% python3 -q
>>> import numpy as np
>>> import numpy.linalg as la
>>> np.set_printoptions(suppress=True, linewidth=120)
>>> rnd = lambda a: np.round(a, 2) + 0
>>> K = np.loadtxt("mat.csv", delimiter=",")
>>> print(K)
[[ 8.  0.  0.  0.]
 [ 3.  2.  0.  0.]
 [ 9.  2.  1.  0.]
 [ 4.  6.  9. -8.]]
>>> left, sig, Vt = la.svd(K, full_matrices=False)
>>> rnd(left.T @ K @ Vt.T)
array([[15.78,  0.  ,  0.  ,  0.  ],
       [ 0.  , 10.37,  0.  ,  0.  ],
       [ 0.  ,  0.  ,  1.79,  0.  ],
       [ 0.  ,  0.  ,  0.  ,  0.44]])
>>> print(np.allclose(left * sig @ Vt, K))
True
>>> print(rnd(np.sqrt((sig ** 2).sum())), rnd(la.norm(K)))
18.97 18.97
>>> (sig > 1e-8).sum()
np.int64(4)
>>> rnd(np.cumsum(sig ** 2) / np.sum(sig ** 2))
array([0.69, 0.99, 1.  , 1.  ])
>>> B = np.array([[6, 2, 7], [5, 2, 2]])
>>> C = np.kron(B, K)
>>> rnd(la.norm(C, 2)), rnd(la.norm(B, 2) * la.norm(K, 2))
(np.float64(170.39), np.float64(170.39))
>>> f = np.array([1, 2, 3])
>>> v = np.array([3, -2, -3, 1, -2])
>>> W0 = f[:, None] + v[None, :]
>>> print(W0)
[[ 4 -1 -2  2 -1]
 [ 5  0 -1  3  0]
 [ 6  1  0  4  1]]
>>> la.lstsq(W0[:-1].T, W0[-1])[2]
np.int32(2)
>>> np.abs(np.diag(la.qr(W0)[1])) > 1e-9
array([ True,  True, False])
>>> rnd(W0 @ la.pinv(W0) @ W0)
array([[ 4., -1., -2.,  2., -1.],
       [ 5.,  0., -1.,  3.,  0.],
       [ 6.,  1.,  0.,  4.,  1.]])
>>> x = np.array([-2, -1, -3, 2, 2])
>>> np.einsum("ij,j->i", W0, x)
array([ 1, -1, -3])
>>> W0 @ np.ones(5)
array([ 2.,  7., 12.])
>>> B = W0[0, 0] * W0[1:] - np.outer(W0[1:, 0], W0[0])
>>> B
array([[ 0,  5,  6,  2,  5],
       [ 0, 10, 12,  4, 10]])
>>> print(W0[:, 0] / W0[0, 0])
[1.   1.25 1.5 ]
>>> W = np.array([[0, -1, 1, -2, 2, -2],
...     [-1, -1, -2, 1, 0, 0],
...     [-1, -2, -1, 1, 2, 1],
...     [0, 1, -1, -2, 0, 0],
...     [0, 2, 2, 0, 1, 2]])
>>> beta = np.array([1, -3, -1, 1, 2, -1])
>>> H = np.maximum(W0 @ W + beta, 0)
>>> (H > 0).astype(int)
array([[1, 0, 1, 0, 1, 0],
       [1, 0, 1, 0, 1, 0],
       [0, 0, 1, 0, 1, 0]])
>>> rnd((H > 0).mean(axis=0))
array([0.67, 0.  , 1.  , 0.  , 1.  , 0.  ])
>>> H
array([[ 4,  0,  3,  0,  5,  0],
       [ 2,  0,  2,  0, 10,  0],
       [ 0,  0,  1,  0, 15,  0]])
>>> C = np.array([[-6, -8, 5],
...     [3, 5, -4],
...     [-7, 6, 8],
...     [-2, 6, -7],
...     [-8, 6, -2],
...     [3, 5, 3]])
>>> H @ C
array([[ -85,   16,   34],
       [-106,   56,    6],
       [-127,   96,  -22]])
>>> (H @ C).round(6).argmax(axis=1)
array([2, 1, 1])
>>> F = np.loadtxt("x.csv", delimiter=",")
>>> F
array([[ 0., -2.,  0.,  0., -1.],
       [ 0., -3.,  0.,  0.,  1.],
       [ 0.,  0., -1., -2.,  0.],
       [ 0.,  0., -1.,  1.,  0.],
       [-1., -3.,  0.,  0., -3.]])
>>> B = F / np.sqrt((F ** 2).mean(axis=1, keepdims=True))
>>> print(rnd(B[4]))
[-0.51 -1.54  0.    0.   -1.54]
>>> la.matrix_rank(F - F.mean(axis=1, keepdims=True))
np.int64(4)
